% python3 -q
>>> import numpy as np
>>> import numpy.linalg as la
>>> np.set_printoptions(suppress=True, linewidth=200)
>>> M = np.load("m.npy")
>>> print(M)
[[ 0 -3  0  0]
 [ 3  6  0  0]
 [ 0  1  0  3]
 [-1 -2 -3 -6]]
>>> print(np.kron(np.eye(2, dtype=int), M))
[[ 0 -3  0  0  0  0  0  0]
 [ 3  6  0  0  0  0  0  0]
 [ 0  1  0  3  0  0  0  0]
 [-1 -2 -3 -6  0  0  0  0]
 [ 0  0  0  0  0 -3  0  0]
 [ 0  0  0  0  3  6  0  0]
 [ 0  0  0  0  0  1  0  3]
 [ 0  0  0  0 -1 -2 -3 -6]]
>>> print(np.einsum("ij,ji->", M, M))
36
>>> print(np.round(np.poly(M), 3) + 0)
[  1.   0. -18.   0.  81.]
>>> print((M - M.T) / 2)
[[ 0.  -3.   0.   0.5]
 [ 3.   0.  -0.5  1. ]
 [ 0.   0.5  0.   3. ]
 [-0.5 -1.  -3.   0. ]]
>>> print(round(np.abs(la.eigvals(M)).max(), 3))
3.0
>>> print(np.allclose(M @ M.T, M.T @ M))
False
>>> print(np.allclose(M, M.T))
False
>>> F = np.load("test14.npy")
>>> print(F)
[[ 1  2 -1]
 [ 2  4 -2]
 [-1 -2  1]]
>>> u, v = F[1], F[2]
>>> print(u @ u)
24
>>> print(u @ v)
-12
>>> p = (u @ v) / (u @ u) * u
>>> print(round(float(la.norm(u + v) ** 2 + la.norm(u - v) ** 2), 3))
60.0
>>> print(np.outer(u, v))
[[-2 -4  2]
 [-4 -8  4]
 [ 2  4 -2]]
>>> print(v - p)
[0. 0. 0.]
>>> print((v - p) @ u)
0.0
>>> print(np.argsort(-la.norm(F, axis=0).round(6), kind="stable")[:3])
[1 0 2]
>>> rng = np.random.default_rng(7200)
>>> idx = rng.permutation(3)
>>> print(idx)
[2 0 1]
>>> other = F[idx][:, idx]
>>> print(np.round(np.sort(np.abs(la.eigvals(other))), 3) + 0)
[0. 0. 6.]
>>> print(np.trace(other))
6
>>> print(round(float(la.det(other)), 3), round(float(la.det(F[idx])), 3))
0.0 0.0
>>> K = np.load("w.npy")
>>> print(K)
[[ 2  3  0  0]
 [-3  1  0  0]
 [ 0  0  2  3]
 [ 0  0 -3  1]]
>>> print(np.flatnonzero(la.matrix_power((K != 0) + (K.T != 0) + np.eye(4), 4)[3]))
[2 3]
>>> print(round(la.det(K), 3))
121.0
>>> print((K != 0).astype(int))
[[1 1 0 0]
 [1 1 0 0]
 [0 0 1 1]
 [0 0 1 1]]
>>> print((la.matrix_power((K != 0) + (K.T != 0) + np.eye(4), 4) > 0).astype(int))
[[1 1 0 0]
 [1 1 0 0]
 [0 0 1 1]
 [0 0 1 1]]
>>> print(K @ K)
[[-5  9  0  0]
 [-9 -8  0  0]
 [ 0  0 -5  9]
 [ 0  0 -9 -8]]
>>> C = np.array([[0, -2, 1, 1, 1], [0, -1, -2, -3, 0], [3, -1, 2, 3, 2]])
>>> m1 = np.repeat(C, 15 // 3, axis=0)
>>> m1 = m1 + 0.05 * rng.normal(size=m1.shape)
>>> print(m1.round(3))
[[ 0.053 -2.053  1.041  1.035  1.041]
 [ 0.031 -1.934  1.013  1.019  1.002]
 [-0.022 -2.006  1.047  0.947  1.153]
 [ 0.027 -2.015  1.029  1.125  0.992]
 [-0.036 -1.957  1.1    0.994  0.9  ]
 [-0.003 -1.03  -1.97  -3.025 -0.036]
 [-0.033 -1.028 -1.998 -3.006  0.101]
 [ 0.061 -1.019 -1.937 -2.912 -0.051]
 [-0.02  -1.012 -1.99  -2.976  0.043]
 [ 0.074 -1.022 -2.05  -3.108  0.021]
 [ 3.041 -1.103  2.025  3.031  1.962]
 [ 3.025 -0.99   2.044  2.974  2.012]
 [ 2.974 -0.962  1.915  2.976  1.956]
 [ 2.997 -0.947  2.117  3.093  1.998]
 [ 2.941 -0.977  1.917  2.988  2.036]]
>>> C = m1[[14, 7]].astype(float)
>>> for _ in range(7):
...     idx = la.norm(m1[:, None] - C, axis=-1).argmin(axis=1)
...     C = np.array([m1[idx == j].mean(axis=0) for j in range(2)])
... 
>>> print(idx)
[0 0 0 0 0 1 1 1 1 1 0 0 0 0 0]
>>> print(np.bincount(idx))
[10  5]
>>> print(np.abs(C[1] - C[0]).argmax())
3
>>> idx = rng.permutation(5)
>>> other = m1[:, idx] * rng.choice([-1, 1], 5)
>>> print(other.round(3))
[[ 0.053  2.053 -1.041 -1.035  1.041]
 [ 0.031  1.934 -1.002 -1.019  1.013]
 [-0.022  2.006 -1.153 -0.947  1.047]
 [ 0.027  2.015 -0.992 -1.125  1.029]
 [-0.036  1.957 -0.9   -0.994  1.1  ]
 [-0.003  1.03   0.036  3.025 -1.97 ]
 [-0.033  1.028 -0.101  3.006 -1.998]
 [ 0.061  1.019  0.051  2.912 -1.937]
 [-0.02   1.012 -0.043  2.976 -1.99 ]
 [ 0.074  1.022 -0.021  3.108 -2.05 ]
 [ 3.041  1.103 -1.962 -3.031  2.025]
 [ 3.025  0.99  -2.012 -2.974  2.044]
 [ 2.974  0.962 -1.956 -2.976  1.915]
 [ 2.997  0.947 -1.998 -3.093  2.117]
 [ 2.941  0.977 -2.036 -2.988  1.917]]
>>> Uu, _, Vh = la.svd(m1.T @ other)
>>> print(np.round(la.lstsq(m1, other)[0], 3) + 0)
[[ 1.  0.  0.  0.  0.]
 [ 0. -1.  0.  0.  0.]
 [ 0.  0.  0.  0.  1.]
 [ 0.  0.  0. -1.  0.]
 [ 0.  0. -1.  0.  0.]]
>>> print(idx)
[0 1 4 3 2]
>>> print(np.round(Uu @ Vh, 3) + 0)
[[ 1.  0.  0.  0.  0.]
 [ 0. -1.  0.  0.  0.]
 [ 0.  0.  0.  0.  1.]
 [ 0.  0.  0. -1.  0.]
 [ 0.  0. -1.  0.  0.]]
